% python3 -q
>>> import numpy as np
>>> np.set_printoptions(precision=2, suppress=True, linewidth=160)
>>> A = np.load("w.npy")
>>> A
array([[ 9.01, -1.28,  3.28],
       [ 0.16,  3.8 , -6.14],
       [ 4.25, -2.28, -4.28],
       [-1.08,  3.44,  3.2 ],
       [ 0.01,  1.17,  5.18],
       [ 0.55,  1.18,  5.68],
       [ 0.01,  0.99, -1.57],
       [-0.24,  1.19,  0.64],
       [ 1.74, -1.1 ,  3.75],
       [-1.33, -2.75, -3.53],
       [-2.13, -2.31, -2.05],
       [ 4.04, -6.54,  1.37],
       [ 0.19,  6.31, -0.14],
       [-2.23,  2.41,  3.77],
       [-0.88, -1.92,  2.1 ]])
>>> x0 = np.array([0, 0, -2])
>>> rhs = A @ x0
>>> np.round(np.linalg.pinv(A) @ A, 2) + 0
array([[1., 0., 0.],
       [0., 1., 0.],
       [0., 0., 1.]])
>>> np.round(np.linalg.lstsq(A, rhs)[0], 2) + 0
array([ 0.,  0., -2.])
>>> np.round(np.linalg.solve(A.T @ A, A.T @ rhs), 2) + 0
array([ 0.,  0., -2.])
>>> rng = np.random.default_rng(92294)
>>> rhs = rhs + 0.05 * rng.normal(size=15)
>>> rhs
array([ -6.52,  12.3 ,   8.59,  -6.39, -10.34, -11.31,   3.12,  -1.35,  -7.47,   7.04,   4.11,  -2.73,   0.32,  -7.53,  -4.19])
>>> beta, *_ = np.linalg.lstsq(A, rhs)
>>> np.round(np.linalg.norm(rhs - A @ beta), 2)
np.float64(0.1)
>>> [round(float(np.linalg.norm(np.linalg.solve(A.T @ A + lam * np.eye(3), A.T @ rhs))), 2) for lam in (0, 1, 10, 100)]
[2.0, 1.99, 1.9, 1.31]
>>> np.round(A.T @ (rhs - A @ beta), 2) + 0
array([0., 0., 0.])
>>> beta.round(2) + 0
array([ 0.,  0., -2.])
>>> G = A.T @ A
>>> np.linalg.eigvalsh(G)[::-1]
array([197.59, 182.57,  86.76])
>>> G
array([[132.23, -46.19,  20.77],
       [-46.19, 144.46,  10.73],
       [ 20.77,  10.73, 190.23]])
>>> C = A[[0, 13]].astype(float)
>>> for _ in range(4):
...     labels = np.linalg.norm(A[:, None] - C, axis=-1).argmin(axis=1)
...     C = np.array([A[labels == j].mean(axis=0) for j in range(2)])
... 
>>> labels
array([0, 1, 0, 1, 1, 1, 1, 1, 1, 1, 1, 0, 1, 1, 1])
>>> np.abs(C[1] - C[0]).argmax()
np.int64(0)
>>> C[1] - C[0]
array([-6.2 ,  4.4 ,  0.78])
>>> C
array([[ 5.77, -3.37,  0.12],
       [-0.44,  1.03,  0.91]])
>>> labels = rng.permutation(3)
>>> Y = A[:, labels] * rng.choice([-1, 1], 3)
>>> Y
array([[ 9.01,  1.28, -3.28],
       [ 0.16, -3.8 ,  6.14],
       [ 4.25,  2.28,  4.28],
       [-1.08, -3.44, -3.2 ],
       [ 0.01, -1.17, -5.18],
       [ 0.55, -1.18, -5.68],
       [ 0.01, -0.99,  1.57],
       [-0.24, -1.19, -0.64],
       [ 1.74,  1.1 , -3.75],
       [-1.33,  2.75,  3.53],
       [-2.13,  2.31,  2.05],
       [ 4.04,  6.54, -1.37],
       [ 0.19, -6.31,  0.14],
       [-2.23, -2.41, -3.77],
       [-0.88,  1.92, -2.1 ]])
>>> left, _, Vh = np.linalg.svd(A.T @ Y)
>>> np.round(np.linalg.lstsq(A, Y)[0], 2) + 0
array([[ 1.,  0.,  0.],
       [ 0., -1.,  0.],
       [ 0.,  0., -1.]])
>>> labels
array([0, 1, 2])
>>> J = np.loadtxt("data.csv", delimiter=",")
>>> J
array([[ 0.04,  1.64, -5.22, -0.91,  0.11,  1.14,  0.56],
       [-0.6 , -1.73, -7.89,  0.65, -1.57,  0.28,  0.21],
       [ 9.56, -1.19,  1.18, -0.53,  0.31,  0.43,  3.81],
       [-5.85,  1.44, -5.03,  0.66,  1.08,  0.38,  1.96],
       [ 5.73,  0.09,  2.81,  0.18,  0.81,  0.24,  0.8 ],
       [-2.66, -5.74, 11.6 ,  1.28,  1.02, -0.03,  1.08],
       [ 0.66,  0.6 , -1.89,  0.81,  0.24, -0.83,  0.29],
       [ 6.8 ,  2.69, -5.88,  0.05,  2.3 ,  0.57, -0.87],
       [-6.62,  2.1 , -1.4 ,  0.77,  1.38,  0.51,  1.11],
       [-8.4 ,  1.  ,  4.87,  0.87, -0.27,  0.12,  0.23],
       [ 0.06,  2.64, -0.55, -0.64,  0.34, -0.08,  0.68],
       [ 1.42,  1.14,  2.08,  0.18, -0.61, -0.16,  0.58],
       [-0.67,  2.99,  2.34,  0.81, -1.31, -0.38,  1.61],
       [-0.85, -0.82,  2.41,  1.9 ,  0.5 , -1.01,  2.76],
       [-3.3 , -2.93,  3.98,  2.19,  0.73,  0.77,  0.05],
       [-5.09,  2.13,  3.29, -0.57,  0.51, -0.5 ,  5.88],
       [-2.84,  2.68,  0.73, -1.04,  2.85,  0.18, -2.86],
       [ 2.91, -0.02, -1.09, -0.31,  0.54, -0.24, -1.02],
       [ 1.26, -0.81,  4.82,  0.33, -1.01, -0.91, -1.84],
       [-1.75, -1.22,  4.8 ,  0.93,  0.65,  1.34, -1.39],
       [ 7.09, -0.14, -8.1 , -0.3 , -2.37, -0.17, -0.81],
       [ 4.74,  1.49,  7.38, -0.87,  0.14,  0.28,  1.91],
       [ 0.23,  0.81,  1.96, -1.09,  2.21, -0.55,  0.89],
       [ 3.17, -1.64,  4.61, -0.1 , -0.97, -0.25, -2.61],
       [-1.3 ,  0.14, -3.05, -0.03,  1.7 , -0.35,  0.5 ],
       [ 3.51,  0.59,  1.02,  0.14,  0.86,  0.32,  0.98],
       [ 1.4 , -1.71, -0.62,  0.43,  1.12,  0.12,  2.61],
       [-3.3 , -0.19,  2.81,  0.24,  0.11, -0.45, -0.19],
       [ 3.4 ,  2.77, -4.11,  0.74,  0.57, -0.4 ,  4.12],
       [-1.73,  5.52,  0.77, -0.41,  1.54, -1.04,  2.38],
       [-3.16, -0.62,  9.56, -0.08,  0.95, -0.12, -3.75],
       [-3.31,  2.88, -0.29,  0.49, -1.11,  1.35,  0.42],
       [ 2.55,  1.11,  2.65,  0.52, -0.52,  0.22, -0.75],
       [ 5.37, -1.77,  1.51, -0.5 ,  2.49, -1.09,  0.32],
       [-8.74, -4.22,  3.16, -0.97, -0.52,  0.84, -0.05],
       [-7.57, -1.31, -0.05,  0.38,  0.91,  0.08, -0.2 ],
       [ 4.52, -0.29,  3.02,  0.23,  2.19,  0.19,  0.63],
       [-3.11,  1.16, -1.56,  0.02,  2.06,  0.15,  0.29],
       [ 1.68, -3.25, -4.43,  0.61, -1.93, -0.69,  0.32],
       [ 1.86, -3.06,  0.29,  0.63, -0.12, -0.06,  0.08],
       [-1.33, -2.28, -7.92, -2.47,  1.46, -0.35,  1.29],
       [-2.61,  0.22, -3.53, -0.12, -2.74,  0.96,  1.16],
       [-5.14, -0.01,  3.19,  0.08,  0.2 , -1.08, -2.64]])
>>> r0, r1 = J[27], J[25]
>>> np.round(r0 @ r1, 2)
np.float64(-9.03)
>>> pr = (r0 @ r1) / (r0 @ r0) * r0
>>> round(float(np.linalg.norm(r0 + r1) ** 2 + np.linalg.norm(r0 - r1) ** 2), 2)
69.32
>>> round((r1 - pr) @ r0, 2)
np.float64(-0.0)
>>> np.outer(r0, r1)
array([[-11.58,  -1.95,  -3.37,  -0.46,  -2.84,  -1.06,  -3.23],
       [ -0.67,  -0.11,  -0.19,  -0.03,  -0.16,  -0.06,  -0.19],
       [  9.86,   1.66,   2.87,   0.39,   2.42,   0.9 ,   2.75],
       [  0.84,   0.14,   0.24,   0.03,   0.21,   0.08,   0.24],
       [  0.39,   0.06,   0.11,   0.02,   0.09,   0.04,   0.11],
       [ -1.58,  -0.27,  -0.46,  -0.06,  -0.39,  -0.14,  -0.44],
       [ -0.67,  -0.11,  -0.19,  -0.03,  -0.16,  -0.06,  -0.19]])
